>>> import numpy as np
>>> import numpy.linalg as la
>>> np.set_printoptions(suppress=True, linewidth=120)
>>> W0 = np.loadtxt("x.csv", delimiter=",")
>>> W0
array([[ 8.95,  4.01,  4.87, 12.09,  4.96, -4.02, -1.03],
       [-1.  ,  0.06,  1.93, -5.02, -1.98,  4.95,  3.03],
       [ 6.93,  3.95,  8.98,  1.98,  1.04,  5.93,  4.96],
       [ 9.02,  3.92,  4.98, 11.97,  5.02, -4.09, -1.04]])
>>> rng = np.random.default_rng(64)
>>> Y = W0 + rng.integers(-2, 3, (4, 2)) @ rng.integers(-2, 3, (2, 7))
>>> Y.round(2)
array([[10.95,  8.01,  0.87, 14.09,  0.96, -4.02, -1.03],
       [-1.  ,  4.06,  5.93, -9.02, -1.98,  8.95,  5.03],
       [ 4.93, -2.05, 10.98,  1.98,  5.04,  3.93,  3.96],
       [ 8.02, -2.08,  2.98, 14.97,  7.02, -8.09, -3.04]])
>>> np.round(la.svd(Y - W0, compute_uv=False), 2) + 0
array([13.31,  9.27,  0.  ,  0.  ])
>>> np.abs(Y - W0).sum(axis=1)
array([16., 18., 17., 20.])
>>> la.matrix_rank(Y - W0, tol=1e-8)
np.int64(2)
>>> A = np.loadtxt("layer4.csv", delimiter=",")
>>> A
array([[ 2.,  2.,  0.,  1.,  1.,  2.],
       [ 4.,  3.,  2.,  3.,  1.,  4.],
       [ 5.,  4.,  4.,  4.,  1.,  6.],
       [ 5.,  5.,  4.,  6.,  1.,  7.],
       [ 5.,  6.,  4.,  7.,  3.,  9.],
       [ 5.,  7.,  6.,  7.,  5., 10.],
       [ 6.,  9.,  8.,  7.,  7., 11.],
       [ 6., 11.,  9.,  7.,  8., 13.],
       [ 8., 12.,  9.,  8.,  8., 13.],
       [ 8., 13., 10.,  8.,  8., 13.],
       [ 9., 14., 11.,  9.,  8., 13.],
       [11., 14., 13., 10., 10., 14.],
       [12., 16., 14., 12., 10., 14.],
       [12., 16., 16., 12., 11., 16.],
       [14., 16., 16., 14., 13., 18.],
       [16., 17., 17., 16., 13., 20.],
       [16., 18., 19., 16., 13., 22.],
       [18., 18., 19., 16., 13., 22.],
       [18., 18., 20., 18., 15., 23.],
       [19., 18., 20., 19., 15., 24.],
       [20., 18., 21., 21., 15., 24.],
       [21., 19., 22., 22., 16., 26.],
       [23., 21., 24., 24., 17., 27.],
       [24., 21., 25., 26., 19., 27.],
       [25., 23., 27., 28., 20., 27.],
       [25., 25., 29., 29., 21., 27.],
       [27., 26., 31., 30., 22., 28.],
       [27., 26., 31., 31., 23., 28.],
       [27., 28., 33., 32., 24., 30.],
       [29., 28., 34., 34., 24., 30.],
       [31., 30., 34., 36., 26., 31.]])
>>> Y = np.array([[0, 1], [2, 0], [2, 1], [0, 1], [1, 3], [1, 2]])
>>> np.einsum("ik,kj->ji", A, Y)
array([[  7.,  15.,  23.,  26.,  32.,  41.,  52.,  61.,  63.,  67.,  71.,  78.,  84.,  91.,  95., 101., 109., 109.,
        114., 115., 117., 124., 134., 138., 147., 156., 164., 165., 176., 178., 185.],
       [ 10.,  20.,  28.,  32.,  43.,  53.,  64.,  72.,  75.,  76.,  79.,  92.,  96., 105., 119., 128., 134., 136.,
        147., 151., 155., 165., 176., 186., 194., 200., 210., 214., 224., 229., 241.]])
>>> Y.T @ A.T
array([[  7.,  15.,  23.,  26.,  32.,  41.,  52.,  61.,  63.,  67.,  71.,  78.,  84.,  91.,  95., 101., 109., 109.,
        114., 115., 117., 124., 134., 138., 147., 156., 164., 165., 176., 178., 185.],
       [ 10.,  20.,  28.,  32.,  43.,  53.,  64.,  72.,  75.,  76.,  79.,  92.,  96., 105., 119., 128., 134., 136.,
        147., 151., 155., 165., 176., 186., 194., 200., 210., 214., 224., 229., 241.]])
